$ python3 -q
>>> import numpy as np
>>> from numpy import linalg as LA
>>> np.set_printoptions(precision=2, suppress=True, linewidth=120, sign=" ")
>>> rnd = lambda a: np.round(a, 2) + 0
>>> arr = np.load("data.npy")
>>> arr
array([[-42,  -6, -14,  -2],
       [-24, -24,  -8,  -8],
       [ 14,   2,  -7,  -1],
       [  8,   8,  -4,  -4]])
>>> u, v = arr[0], arr[2]
>>> u @ v
np.int64(-500)
>>> u @ u
np.int64(2000)
>>> pr = (u @ v) / (u @ u) * u
>>> pr
array([ 10.5,   1.5,   3.5,   0.5])
>>> np.outer(u, v)
array([[-588,  -84,  294,   42],
       [ -84,  -12,   42,    6],
       [-196,  -28,   98,   14],
       [ -28,   -4,   14,    2]])
>>> LA.matrix_rank(np.outer(u, v))
np.int64(1)
>>> (v - pr) @ u
np.float64(0.0)
>>> v - pr
array([  3.5,   0.5, -10.5,  -1.5])
>>> np.einsum("ij,ji->", arr, arr)
np.int64(2117)
>>> rnd(LA.eigvals(arr).sum().real)
np.float64(-77.0)
>>> rnd(LA.det(arr[::-1]))
np.float64(57600.0)
>>> np.einsum("ii->", arr)
np.int64(-77)
>>> u = np.array([-2, -2, 1, 1])
>>> Y = arr + np.outer(u, np.eye(4)[2])
>>> Y
array([[-42.,  -6., -16.,  -2.],
       [-24., -24., -10.,  -8.],
       [ 14.,   2.,  -6.,  -1.],
       [  8.,   8.,  -3.,  -4.]])
>>> LA.matrix_rank(Y - arr)
np.int64(1)
>>> rnd(LA.det(Y) / LA.det(arr)), rnd(1 + LA.solve(arr, u)[2])
(np.float64(0.98), np.float64(0.98))
>>> Y.sum(axis=1)
array([-66., -66.,   9.,   9.])
>>> Y.sum(axis=0)
array([-44., -20., -35., -15.])
>>> Y[:, 4]
Traceback (most recent call last):
  File "<python-input-26>", line 1, in <module>
    Y[:, 4]
    ~^^^^^^
IndexError: index 4 is out of bounds for axis 1 with size 4
>>> Y.shape
(4, 4)
>>> np.diff(Y, axis=0)
array([[ 18., -18.,   6.,  -6.],
       [ 38.,  26.,   4.,   7.],
       [ -6.,   6.,   3.,  -3.]])
>>> rnd(LA.norm(Y))
np.float64(61.37)
>>> q, _ = LA.qr(np.array([[-1.0, 1.1, 0.4, 1.1, 0.7, -0.2, 0.6, 1.0, 1.3, 2.0],
...     [-0.3, 0.3, -1.1, 0.2, 0.3, -0.6, -1.6, 0.3, 0.5, 1.7],
...     [-0.1, -0.2, -0.1, -0.8, 0.3, -0.5, 0.8, 0.8, 0.0, -1.2],
...     [1.4, -1.6, 0.5, -0.7, 0.9, 0.7, 0.7, 0.1, -0.9, -0.9],
...     [0.2, 1.1, -1.2, -1.2, -0.2, 0.5, -1.6, 1.5, -0.1, -1.5],
...     [0.0, -0.5, 0.8, -0.4, -1.5, -0.5, 0.4, 0.6, -2.2, -1.9],
...     [0.3, -1.3, -0.3, 0.9, 1.4, 0.2, 0.1, -0.4, -0.1, -1.0],
...     [-0.3, 0.3, -2.3, 2.2, 0.0, -0.7, 0.6, -0.4, 0.0, -0.7],
...     [-1.4, -1.1, -0.3, -0.7, 1.4, 1.9, 0.3, -0.1, -0.1, 0.5],
...     [-1.1, -0.9, 1.9, 0.6, -0.3, -1.4, 1.4, 0.3, 0.8, -0.3]]))
>>> E = q[:, :8]
>>> rnd(E)
array([[-0.39, -0.31,  0.22, -0.29, -0.51,  0.05,  0.17, -0.48],
       [-0.12, -0.08, -0.31,  0.07,  0.  , -0.5 , -0.59, -0.02],
       [-0.04,  0.07, -0.06,  0.29, -0.06, -0.65,  0.59,  0.09],
       [ 0.55,  0.45,  0.  ,  0.02, -0.25, -0.03,  0.2 , -0.34],
       [ 0.08, -0.38, -0.2 ,  0.47, -0.01, -0.1 , -0.08, -0.55],
       [ 0.  ,  0.17,  0.17,  0.07,  0.66,  0.12, -0.02, -0.52],
       [ 0.12,  0.42, -0.26, -0.3 , -0.3 , -0.1 , -0.3 , -0.21],
       [-0.12, -0.08, -0.68, -0.5 ,  0.3 ,  0.  ,  0.35, -0.11],
       [-0.55,  0.45, -0.33,  0.47, -0.15,  0.36,  0.05, -0.01],
       [-0.43,  0.37,  0.39, -0.21,  0.18, -0.4 , -0.06, -0.12]])
>>> rnd(LA.norm(E, axis=1))
array([ 0.95,  0.85,  0.94,  0.85,  0.85,  0.88,  0.77,  0.98,  0.99,  0.85])
>>> rnd(LA.norm(E[5] - E[1]))
np.float64(1.31)
>>> rnd(LA.norm(E, 2))
np.float64(1.0)
>>> rnd(E[5] @ E[1])
np.float64(-0.1)
>>> rnd(LA.norm(E, axis=0))
array([ 1.,  1.,  1.,  1.,  1.,  1.,  1.,  1.])
>>> LA.norm(E, axis=1).argmax()
np.int64(8)
>>> vec = np.array([3, 5, 5, 1, 4, 4, 3, 4])
>>> h1 = np.maximum(E @ vec, 0)
>>> rnd(np.maximum(E @ vec, 0) - np.maximum(-E @ vec, 0))
array([-5.14, -6.14, -0.47,  2.07, -5.08,  2.72, -2.55, -2.82,  0.4 ,  0.75])
>>> rnd(h1)
array([ 0.  ,  0.  ,  0.  ,  2.07,  0.  ,  2.72,  0.  ,  0.  ,  0.4 ,  0.75])
>>> Y = np.array([[1, 1], [0, 0], [-3, 3], [-1, -1], [1, 1], [-1, 0], [0, 0], [-3, -2]])
>>> np.vstack([E, Y.T]).shape
(12, 8)
>>> LA.matrix_rank(E @ Y)
np.int64(2)
>>> Y @ E
Traceback (most recent call last):
  File "<python-input-46>", line 1, in <module>
    Y @ E
    ~~^~~
ValueError: matmul: Input operand 1 has a mismatch in its core dimension 0, with gufunc signature (n?,k),(k,m?)->(n?,m?) (size 10 is different from 2)
>>> LA.matrix_rank(np.vstack([E, Y.T]))
np.int64(8)
>>> m1 = np.load("dump.npy")
>>> m1
array([[ 0. , -0.9, -0.7,  1.2,  0.7,  0.9,  1. , -0.4,  2. ,  0.9,  0.9,  0.5],
       [ 0.2, -1.4, -0.2, -1.1,  0.1, -1.2,  0.9, -1.2,  0. , -0.3, -1.4,  0.4],
       [ 0.3,  1.5, -1.3, -1.2, -1.8, -1.5, -1.4,  0.3, -0.5,  1.8, -1.5, -2.1],
       [-1.2,  0.2,  0.7,  0.2,  0.4,  0.8,  0.4, -0.2, -0.5, -0.1,  0. ,  0. ],
       [-1.6, -1.1, -0.3,  0.4,  0.2,  2.3, -0.9,  1.4, -0.2, -0.9, -0.2, -0.6],
       [-0.4, -1. ,  0.2, -0.2,  3. ,  0.6,  0.4,  1.1, -2.5,  0.6,  0.3, -1.4],
       [ 0.7, -0.3,  0. , -1.2,  0.2, -0.3,  0.1,  0.1, -1. , -0.7,  0.1,  1.8]])
>>> rnd(np.diff(m1, axis=0))
array([[ 0.2, -0.5,  0.5, -2.3, -0.6, -2.1, -0.1, -0.8, -2. , -1.2, -2.3, -0.1],
       [ 0.1,  2.9, -1.1, -0.1, -1.9, -0.3, -2.3,  1.5, -0.5,  2.1, -0.1, -2.5],
       [-1.5, -1.3,  2. ,  1.4,  2.2,  2.3,  1.8, -0.5,  0. , -1.9,  1.5,  2.1],
       [-0.4, -1.3, -1. ,  0.2, -0.2,  1.5, -1.3,  1.6,  0.3, -0.8, -0.2, -0.6],
       [ 1.2,  0.1,  0.5, -0.6,  2.8, -1.7,  1.3, -0.3, -2.3,  1.5,  0.5, -0.8],
       [ 1.1,  0.7, -0.2, -1. , -2.8, -0.9, -0.3, -1. ,  1.5, -1.3, -0.2,  3.2]])
>>> rnd(LA.norm(m1))
np.float64(9.36)
>>> LA.matrix_rank(m1)
np.int64(7)
>>> gram = m1.T @ m1
>>> rnd(LA.svd(m1, compute_uv=False) ** 2)
array([ 31.34,  22.11,  15.35,   8.9 ,   5.88,   3.01,   0.98])
>>> rnd(np.diag(gram))
array([  4.78,   7.36,   2.84,   5.77,  12.98,  10.88,   4.91,   4.91,  11.79,   5.81,   5.16,  10.38])
>>> np.allclose(gram, gram.T)
True
>>> (m1 @ m1.T).shape
(7, 7)
>>> M = np.loadtxt("mat.csv", delimiter=",")
>>> rnd(M)
array([[ 0.07,  0.14,  0.07,  0.14,  0.14,  0.07,  0.07,  0.  ,  0.07,  0.  ,  0.14,  0.07],
       [ 0.06,  0.12,  0.12,  0.12,  0.12,  0.06,  0.06,  0.06,  0.06,  0.12,  0.06,  0.  ],
       [ 0.11,  0.11,  0.11,  0.  ,  0.11,  0.11,  0.05,  0.05,  0.05,  0.11,  0.11,  0.11],
       [ 0.08,  0.08,  0.15,  0.08,  0.08,  0.08,  0.08,  0.08,  0.  ,  0.08,  0.15,  0.08],
       [ 0.12,  0.06,  0.  ,  0.06,  0.06,  0.12,  0.06,  0.06,  0.06,  0.12,  0.12,  0.12],
       [ 0.06,  0.06,  0.12,  0.06,  0.12,  0.06,  0.12,  0.06,  0.12,  0.06,  0.  ,  0.12],
       [ 0.08,  0.08,  0.  ,  0.15,  0.08,  0.  ,  0.15,  0.08,  0.08,  0.08,  0.15,  0.08],
       [ 0.13,  0.  ,  0.07,  0.07,  0.  ,  0.13,  0.13,  0.2 ,  0.07,  0.  ,  0.07,  0.13],
       [ 0.12,  0.  ,  0.12,  0.  ,  0.12,  0.12,  0.06,  0.12,  0.12,  0.06,  0.06,  0.06],
       [ 0.07,  0.07,  0.  ,  0.07,  0.13,  0.13,  0.13,  0.13,  0.07,  0.07,  0.07,  0.07],
       [ 0.06,  0.06,  0.06,  0.  ,  0.12,  0.12,  0.12,  0.12,  0.12,  0.  ,  0.12,  0.12],
       [ 0.  ,  0.17,  0.17,  0.  ,  0.17,  0.  ,  0.  ,  0.17,  0.08,  0.17,  0.  ,  0.08]])
>>> rnd(LA.matrix_power(M, 2))
array([[ 0.08,  0.09,  0.09,  0.06,  0.11,  0.08,  0.08,  0.08,  0.07,  0.08,  0.1 ,  0.08],
       [ 0.09,  0.08,  0.08,  0.07,  0.1 ,  0.09,  0.09,  0.08,  0.07,  0.07,  0.1 ,  0.08],
       [ 0.08,  0.09,  0.08,  0.06,  0.11,  0.08,  0.08,  0.09,  0.08,  0.08,  0.08,  0.09],
       [ 0.08,  0.09,  0.08,  0.06,  0.1 ,  0.09,  0.09,  0.09,  0.07,  0.07,  0.09,  0.09],
       [ 0.07,  0.08,  0.08,  0.06,  0.11,  0.08,  0.09,  0.1 ,  0.08,  0.07,  0.08,  0.09],
       [ 0.08,  0.08,  0.08,  0.06,  0.1 ,  0.08,  0.08,  0.09,  0.07,  0.09,  0.09,  0.09],
       [ 0.08,  0.08,  0.08,  0.07,  0.1 ,  0.08,  0.09,  0.1 ,  0.07,  0.07,  0.11,  0.08],
       [ 0.08,  0.08,  0.09,  0.07,  0.1 ,  0.07,  0.09,  0.11,  0.08,  0.06,  0.08,  0.1 ],
       [ 0.09,  0.07,  0.08,  0.06,  0.1 ,  0.09,  0.09,  0.09,  0.08,  0.06,  0.08,  0.1 ],
       [ 0.08,  0.07,  0.07,  0.07,  0.09,  0.08,  0.1 ,  0.1 ,  0.08,  0.07,  0.09,  0.09],
       [ 0.08,  0.07,  0.08,  0.06,  0.1 ,  0.08,  0.09,  0.1 ,  0.09,  0.07,  0.08,  0.1 ],
       [ 0.09,  0.07,  0.07,  0.05,  0.1 ,  0.1 ,  0.08,  0.11,  0.07,  0.09,  0.08,  0.08]])
>>> rnd(LA.matrix_power(M, 100))
array([[ 0.08,  0.08,  0.08,  0.06,  0.1 ,  0.08,  0.09,  0.1 ,  0.08,  0.07,  0.09,  0.09],
       [ 0.08,  0.08,  0.08,  0.06,  0.1 ,  0.08,  0.09,  0.1 ,  0.08,  0.07,  0.09,  0.09],
       [ 0.08,  0.08,  0.08,  0.06,  0.1 ,  0.08,  0.09,  0.1 ,  0.08,  0.07,  0.09,  0.09],
       [ 0.08,  0.08,  0.08,  0.06,  0.1 ,  0.08,  0.09,  0.1 ,  0.08,  0.07,  0.09,  0.09],
       [ 0.08,  0.08,  0.08,  0.06,  0.1 ,  0.08,  0.09,  0.1 ,  0.08,  0.07,  0.09,  0.09],
       [ 0.08,  0.08,  0.08,  0.06,  0.1 ,  0.08,  0.09,  0.1 ,  0.08,  0.07,  0.09,  0.09],
       [ 0.08,  0.08,  0.08,  0.06,  0.1 ,  0.08,  0.09,  0.1 ,  0.08,  0.07,  0.09,  0.09],
       [ 0.08,  0.08,  0.08,  0.06,  0.1 ,  0.08,  0.09,  0.1 ,  0.08,  0.07,  0.09,  0.09],
       [ 0.08,  0.08,  0.08,  0.06,  0.1 ,  0.08,  0.09,  0.1 ,  0.08,  0.07,  0.09,  0.09],
       [ 0.08,  0.08,  0.08,  0.06,  0.1 ,  0.08,  0.09,  0.1 ,  0.08,  0.07,  0.09,  0.09],
       [ 0.08,  0.08,  0.08,  0.06,  0.1 ,  0.08,  0.09,  0.1 ,  0.08,  0.07,  0.09,  0.09],
       [ 0.08,  0.08,  0.08,  0.06,  0.1 ,  0.08,  0.09,  0.1 ,  0.08,  0.07,  0.09,  0.09]])
>>> rnd(np.sort(np.abs(LA.eigvals(M)))[::-1])
array([ 1.  ,  0.14,  0.14,  0.14,  0.14,  0.13,  0.12,  0.12,  0.09,  0.09,  0.08,  0.08])
>>> pr = np.eye(12)[6]
>>> for _ in range(5):
...     pr = pr @ M
...     print(pr.round(2))
... 
[ 0.08  0.08  0.    0.15  0.08  0.    0.15  0.08  0.08  0.08  0.15  0.08]
[ 0.08  0.08  0.08  0.07  0.1   0.08  0.09  0.1   0.07  0.07  0.11  0.08]
[ 0.08  0.08  0.08  0.06  0.1   0.08  0.09  0.1   0.08  0.07  0.09  0.09]
[ 0.08  0.08  0.08  0.06  0.1   0.08  0.09  0.1   0.08  0.07  0.09  0.09]
[ 0.08  0.08  0.08  0.06  0.1   0.08  0.09  0.1   0.08  0.07  0.09  0.09]
